$ python3 -q
>>> import numpy as np
>>> np.set_printoptions(suppress=True, linewidth=140)
>>> def rd(a):
...     return np.round(a, 2) + 0
... 
>>> E = np.loadtxt("a.csv", delimiter=",")
>>> E
array([[ 0.7 , -0.9 , -1.62],
       [-0.5 ,  0.6 ,  0.97],
       [-0.2 ,  0.2 ,  0.34],
       [ 0.8 ,  1.9 ,  3.75],
       [ 0.7 ,  1.2 ,  2.4 ],
       [-1.9 ,  0.8 ,  1.57],
       [-1.3 , -1.3 , -2.38],
       [ 0.6 , -1.2 , -2.36],
       [-0.4 , -0.4 , -0.84],
       [ 0.3 , -2.6 , -5.31],
       [-2.9 , -1.4 , -2.64],
       [ 0.9 , -0.3 , -0.61],
       [-0.1 , -0.8 , -1.43],
       [-0.9 ,  1.  ,  2.07],
       [ 1.8 ,  0.  , -0.12],
       [ 1.7 ,  2.1 ,  4.26],
       [-1.5 ,  0.8 ,  1.65],
       [ 2.1 ,  2.5 ,  4.94],
       [ 1.1 , -2.  , -4.1 ],
       [ 0.1 , -0.3 , -0.42],
       [-0.2 ,  0.7 ,  1.3 ],
       [-0.1 ,  1.4 ,  2.8 ],
       [-0.1 , -0.9 , -1.95]])
>>> cov = np.cov(E, rowvar=False)
>>> rd(cov)
array([[1.45, 0.38, 0.72],
       [0.38, 1.78, 3.54],
       [0.72, 3.54, 7.05]])
>>> rd(E.std(axis=0))
array([1.18, 1.31, 2.6 ])
>>> np.argwhere(np.triu(np.abs(np.corrcoef(E.T)) > 0.8, 1))
array([[1, 2]])
>>> P = E @ np.linalg.solve(E.T @ E, E.T)
>>> np.allclose(P @ P, P)
True
>>> rd(np.linalg.eigvalsh(P))
array([0., 0., 0., 0., 0., 0., 0., 0., 0., 0., 0., 0., 0., 0., 0., 0., 0., 0., 0., 0., 1., 1., 1.])
>>> rd(P @ E[:, 1])
array([-0.9,  0.6,  0.2,  1.9,  1.2,  0.8, -1.3, -1.2, -0.4, -2.6, -1.4, -0.3, -0.8,  1. ,  0. ,  2.1,  0.8,  2.5, -2. , -0.3,  0.7,  1.4,
       -0.9])
>>> cen = E - E.mean(axis=0)
>>> V = np.linalg.svd(cen)[2][:2]
>>> M2 = cen - cen @ V.T @ V
>>> rd((cen @ V.T).std(axis=0))
array([2.92, 1.14])
>>> np.linalg.norm(M2, axis=1).round(6).argmax()
np.int64(1)
>>> rd(np.cov(cen @ V.T, rowvar=False))
array([[8.92, 0.  ],
       [0.  , 1.36]])
>>> rd(np.linalg.norm(M2) / np.linalg.norm(cen))
np.float64(0.02)
>>> sig = 5 * 0.5 ** np.arange(3)
>>> Q, _ = np.linalg.qr(np.array([[-0.2, -0.5, -1.1], [1.7, -0.4, -0.6], [0.4, 1.0, -0.7]]))
>>> rng = np.random.default_rng(1)
>>> arr = rng.normal(size=(10, 3)) * sig @ Q
>>> rd(arr)
array([[  1.88,  -0.91,   1.73],
       [  3.06,   2.72,  -5.58],
       [  1.81,   1.19,  -2.2 ],
       [  0.06,  -0.06,   1.62],
       [ -0.11,   1.17,  -3.56],
       [ -0.33,  -1.64,   2.51],
       [ -0.17,   1.86,  -3.49],
       [  3.57,   0.86,  -0.67],
       [ -3.07,   6.88, -12.22],
       [  0.82,   1.01,  -1.77]])
>>> W2 = arr[[8, 9]].astype(float)
>>> for _ in range(3):
...     lab = np.linalg.norm(arr[:, None] - W2, axis=-1).argmin(axis=1)
...     W2 = np.array([arr[lab == j].mean(axis=0) for j in range(2)])
... 
>>> lab
array([1, 1, 1, 1, 1, 1, 1, 1, 0, 1])
>>> np.bincount(lab)
array([1, 9])
>>> np.abs(W2[1] - W2[0]).argmax()
np.int64(2)
>>> rd(W2)
array([[ -3.07,   6.88, -12.22],
       [  1.18,   0.69,  -1.27]])
>>> rd(W2[1] - W2[0])
array([ 4.25, -6.19, 10.96])
>>> M2 = np.array([[1, 5, 5], [5, 4, 5], [2, 5, 4]])
>>> np.linalg.matrix_rank(W2 @ M2)
np.int64(2)
>>> rd(np.einsum("ij->j", W2))
array([ -1.9 ,   7.57, -13.49])
>>> rd(np.einsum("ij,ij->i", W2, W2))
array([206.11,   3.47])
>>> rd(np.einsum("ik,kj->ji", W2, M2))
array([[  6.86,   2.09],
       [-48.98,   2.31],
       [-29.89,   4.26]])
>>> np.vstack([W2, M2.T]).shape
(5, 3)
>>> rd(W2 @ M2)
array([[  6.86, -48.98, -29.89],
       [  2.09,   2.31,   4.26]])
>>> rd(M2.T @ W2.T)
array([[  6.86,   2.09],
       [-48.98,   2.31],
       [-29.89,   4.26]])
>>> cov = np.cov(arr, rowvar=False)
>>> rd(np.linalg.eigvalsh(cov)[::-1])
array([25.05,  2.87,  0.15])
>>> rd(cov)
array([[ 3.73, -2.03,  3.78],
       [-2.03,  5.46, -9.98],
       [ 3.78, -9.98, 18.88]])
>>> rd(np.polyfit(arr[:, 2], arr[:, 1], 1))
array([-0.53,  0.06])
>>> rd(arr.std(axis=0))
array([1.83, 2.22, 4.12])
>>> K = np.load("sample15.npy")
>>> K
array([[ 8, -8, -2, -2],
       [-8, 12,  6, -2],
       [-2,  6,  9, -5],
       [-2, -2, -5,  5]])
>>> # null space of dimension 1
>>> (K - K.T) / 2
array([[0., 0., 0., 0.],
       [0., 0., 0., 0.],
       [0., 0., 0., 0.],
       [0., 0., 0., 0.]])
>>> np.allclose(K @ K.T, K.T @ K)
True
>>> np.allclose(K, K.T)
True
>>> rd(np.abs(np.linalg.eigvals(K)).max())
np.float64(21.69)
>>> K @ K
array([[ 136, -168,  -72,    0],
       [-168,  248,  152,  -48],
       [ -72,  152,  146,  -78],
       [   0,  -48,  -78,   58]])
>>> np.linalg.matrix_power(K, 2)
array([[ 136, -168,  -72,    0],
       [-168,  248,  152,  -48],
       [ -72,  152,  146,  -78],
       [   0,  -48,  -78,   58]])
>>> np.abs(np.diag(np.linalg.qr(K)[1])) > 1e-9
array([ True,  True,  True, False])
>>> np.unique(K.round(6), axis=0).shape
(4, 4)
>>> rd(K @ np.linalg.pinv(K) @ K)
array([[ 8., -8., -2., -2.],
       [-8., 12.,  6., -2.],
       [-2.,  6.,  9., -5.],
       [-2., -2., -5.,  5.]])
>>> rd(np.trace(np.linalg.pinv(K) @ K))
np.float64(3.0)
>>> M2 = K / np.linalg.norm(K, axis=1, keepdims=True)
>>> cov = M2 @ M2.T
>>> rd(cov[3])
array([ 0.  , -0.4 , -0.85,  1.  ])
>>> rd(np.degrees(np.arccos(np.clip(cov[3, 2], -1, 1))))
np.float64(147.95)
>>> np.argwhere(np.triu(np.abs(cov) > 0.95, 1))
array([], shape=(0, 2), dtype=int64)
>>> rd(cov)
array([[ 1.  , -0.91, -0.51,  0.  ],
       [-0.91,  1.  ,  0.8 , -0.4 ],
       [-0.51,  0.8 ,  1.  , -0.85],
       [ 0.  , -0.4 , -0.85,  1.  ]])
>>> (cov - 2 * np.eye(4)).round(6).argmax(axis=1)
array([3, 2, 1, 0])
>>> np.argsort(-np.linalg.norm(K, axis=0).round(6), kind="stable")[:3]
array([1, 2, 0])
>>> rd(np.linalg.norm(K, 2) / np.linalg.norm(K))
np.float64(0.89)
>>> np.linalg.matrix_rank(K, rtol=0.1)
np.int64(2)
>>> [round(float(x), 2) for x in np.linalg.svd(K, compute_uv=False)[:3]]
[21.69, 10.73, 1.58]
>>> np.linalg.cond(K) > 100
np.True_
>>> left, sig, VT = np.linalg.svd(K)
>>> rd(sig)
array([21.69, 10.73,  1.58,  0.  ])
>>> np.argmax(sig[:-1] / (sig[1:] + 1e-6)) + 1
np.int64(3)
>>> M2 = left[:, :3] @ np.diag(sig[:3]) @ VT[:3]
>>> np.linalg.matrix_rank(M2)
np.int64(3)
>>> np.linalg.matrix_rank(K, rtol=0.05)
np.int64(3)
